$ python3 -q
>>> import numpy as np
>>> np.set_printoptions(precision=2, suppress=True, linewidth=160)
>>> J = np.load("layer17.npy")
>>> J
array([[-0.79,  0.62, -0.06],
       [-0.52, -0.71, -0.47],
       [-0.33, -0.34,  0.88]])
>>> P = np.triu(np.array([[-5, -1, -2], [-2, -1, 2], [6, -4, -7]]), 1) + np.eye(3)
>>> other = P @ J @ np.linalg.inv(P)
>>> np.poly(other)
array([ 1.  ,  0.62, -0.62, -1.  ])
>>> round(float(np.trace(other)), 2), round(float(np.trace(J)), 2)
(-0.62, -0.62)
>>> round(np.linalg.det(other), 2)
np.float64(1.0)
>>> other
array([[ 0.39,  2.4 , -5.36],
       [-1.18, -2.57,  4.08],
       [-0.33, -0.67,  1.56]])
>>> f, r1 = other[2], other[1]
>>> round(f @ f, 2)
np.float64(2.99)
>>> pr = (f @ r1) / (f @ f) * f
>>> np.outer(f, r1)
array([[ 0.39,  0.84, -1.33],
       [ 0.79,  1.71, -2.72],
       [-1.84, -4.01,  6.36]])
>>> round(float((r1 - pr) @ f), 2)
0.0
>>> pr
array([-0.93, -1.89,  4.42])
>>> r1 - pr
array([-0.25, -0.68, -0.34])
>>> other = np.array([[0, -1, 0], [-2, 2, 1], [-1, -2, 3]])
>>> np.einsum("ij,ij->i", J, J)
array([1., 1., 1.])
>>> np.einsum("ik,kj->ij", J, other)
array([[-1.18,  2.13,  0.45],
       [ 1.89,  0.04, -2.12],
       [-0.2 , -2.11,  2.31]])
>>> np.einsum("ik,kj->ji", J, other)
array([[-1.18,  1.89, -0.2 ],
       [ 2.13,  0.04, -2.11],
       [ 0.45, -2.12,  2.31]])
>>> data = np.load("mat.npy")
>>> data
array([[1, 0, 1, 1],
       [0, 2, 1, 1],
       [0, 0, 1, 0],
       [0, 0, 0, 2]])
>>> f, r1 = data[2], data[3]
>>> f @ r1
np.int64(0)
>>> pr = (f @ r1) / (f @ f) * f
>>> pr
array([0., 0., 0., 0.])
>>> r1 - pr
array([0., 0., 0., 2.])
